% ipython --no-banner

In [1]: import numpy as np

In [2]: np.set_printoptions(precision=3, suppress=True, linewidth=120)

In [3]: W0 = np.load("w.npy")

In [4]: W0
Out[4]: 
array([[ 59.715,  39.86 ,  85.539],
       [ 52.588,  33.173,  74.888],
       [ 39.379,  21.545,  55.498],
       [ 23.963,   9.674,  33.593],
       [ 22.445,   8.64 ,  31.489],
       [ 21.907,   8.28 ,  30.746],
       [ 18.009,   5.796,  25.402],
       [  8.378,   0.88 ,  12.554],
       [  7.399,   0.518,  11.276],
       [  3.183,  -0.545,   5.791],
       [  2.02 ,  -0.627,   4.244],
       [  0.086,  -0.274,   1.239],
       [ -0.064,  -0.154,   0.797],
       [ -0.102,  -0.09 ,   0.557],
       [  1.463,  -1.048,  -1.292],
       [  3.315,  -3.924,  -2.962],
       [  3.532,  -4.37 ,  -3.211],
       [  4.839,  -7.628,  -5.049],
       [  4.921,  -7.87 ,  -5.187],
       [  5.197,  -8.718,  -5.674],
       [  5.535,  -9.837,  -6.323],
       [  6.964, -15.818,  -9.889],
       [  7.163, -16.858, -10.524],
       [  9.426, -75.319, -50.076],
       [  9.289, -78.529, -52.38 ]])

In [5]: x = np.array([5, -4, -4])

In [6]: y = W0 @ x

In [7]: np.linalg.solve(W0.T @ W0, W0.T @ y)
Out[7]: array([ 5., -4., -4.])

In [8]: np.linalg.lstsq(W0, y)[0]
Out[8]: array([ 5., -4., -4.])

In [9]: rng = np.random.default_rng(58598)

In [10]: y = y + 0.05 * rng.normal(size=25)

In [11]: y
Out[11]: 
array([-203.04 , -169.32 , -111.258,  -53.224,  -48.289,  -46.595,  -34.692,  -11.864,  -10.138,   -4.999,   -4.307,
         -3.436,   -2.927,   -2.381,   16.575,   44.122,   47.963,   74.825,   76.842,   83.572,   92.328,  137.545,
        145.383,  548.668,  570.124])

In [12]: b, *_ = np.linalg.lstsq(W0, y)

In [13]: np.round(np.linalg.norm(y - W0 @ b), 3)
Out[13]: np.float64(0.204)

In [14]: np.round(W0.T @ (y - W0 @ b), 3) + 0
Out[14]: array([0., 0., 0.])

In [15]: [round(float(np.linalg.norm(np.linalg.solve(W0.T @ W0 + lam * np.eye(3), W0.T @ y))), 2) for lam in (0, 1, 10, 100)]
Out[15]: [7.55, 7.53, 7.38, 6.83]

In [16]: A2 = np.c_[W0[:, :1] @ np.array([[0]]), np.array([2, 1, 2, -2, -1, -1, 0, -1, 0, 1, -1, 0, -2, 1, 1, 0, -2, 1, 2, 1, -1, 1, -2, -1, 1])]

In [17]: A2
Out[17]: 
array([[ 0.,  2.],
       [ 0.,  1.],
       [ 0.,  2.],
       [ 0., -2.],
       [ 0., -1.],
       [ 0., -1.],
       [ 0.,  0.],
       [ 0., -1.],
       [ 0.,  0.],
       [ 0.,  1.],
       [ 0., -1.],
       [ 0.,  0.],
       [ 0., -2.],
       [ 0.,  1.],
       [ 0.,  1.],
       [ 0.,  0.],
       [ 0., -2.],
       [ 0.,  1.],
       [ 0.,  2.],
       [ 0.,  1.],
       [ 0., -1.],
       [ 0.,  1.],
       [ 0., -2.],
       [ 0., -1.],
       [ 0.,  1.]])

In [18]: np.linalg.norm(A2 - W0 @ np.linalg.lstsq(W0, A2)[0], axis=0)
Out[18]: array([0.   , 6.035])

In [19]: np.linalg.matrix_rank(A2)
Out[19]: np.int64(1)

In [20]: np.linalg.lstsq(W0, A2[:, 0])[0]
Out[20]: array([0., 0., 0.])
